>>> import numpy as np
>>> from numpy import linalg as LA
>>> np.set_printoptions(suppress=True, linewidth=160)
>>> rd = lambda a: np.round(a, 3) + 0
>>> E = np.load("data.npy")
>>> E
array([[1, 0, 0],
       [0, 1, 0],
       [0, 0, 1]])
>>> # a projection of rank 3
>>> np.allclose(E @ E.T, E.T @ E)
True
>>> (E - E.T) / 2
array([[0., 0., 0.],
       [0., 0., 0.],
       [0., 0., 0.]])
>>> rd(np.sort(np.abs(LA.eigvals(E))))
array([1., 1., 1.])
>>> LA.matrix_power(E, 3)
array([[1, 0, 0],
       [0, 1, 0],
       [0, 0, 1]])
>>> E @ E
array([[1, 0, 0],
       [0, 1, 0],
       [0, 0, 1]])
>>> x0 = np.array([5, 1, 4])
>>> rhs = E @ x0
>>> coef, lr = np.zeros(3), 1 / LA.norm(E, 2) ** 2
>>> for i in range(50):
...     coef -= lr * E.T @ (E @ coef - rhs)
...     if i % 10 == 0: print(i, round(LA.norm(E @ coef - rhs), 3))
... 
0 0.0
10 0.0
20 0.0
30 0.0
40 0.0
>>> coef
array([5., 1., 4.])
>>> rd(LA.cond(E))
np.float64(1.0)
>>> K = np.load("case11.npy")
>>> rd(K)
array([[-0.034, -4.709, -1.68 ],
       [-4.273,  1.427, -2.168],
       [ 0.813, -4.79 , -1.18 ],
       [ 0.555, -4.785, -1.339],
       [-4.218,  1.782, -2.008],
       [-1.48 ,  4.719,  0.737],
       [ 4.214, -1.801,  1.999],
       [-4.073, -0.736, -2.805],
       [-3.828, -1.412, -2.89 ],
       [-2.588, -3.263, -2.767]])
>>> idx = K[:, 0] > np.median(K[:, 0])
>>> f = K[idx].mean(axis=0) - K[~idx].mean(axis=0)
>>> ((K - K.mean(axis=0)) @ f > 0).astype(int)
array([1, 0, 1, 1, 0, 0, 1, 0, 0, 0])
>>> np.argsort(-np.abs(f).round(6), kind="stable")
array([0, 2, 1])
>>> (((K - K.mean(axis=0)) @ f > 0) == idx).mean()
np.float64(0.9)
>>> U, sv, Vh = LA.svd(K)
>>> rd(sv)
array([11.317, 11.042,  0.   ])
>>> other = U[:, :2] @ np.diag(sv[:2]) @ Vh[:2]
>>> LA.matrix_rank(K, rtol=0.05)
np.int64(2)
>>> rd(np.abs(K - other).max())
np.float64(0.0)
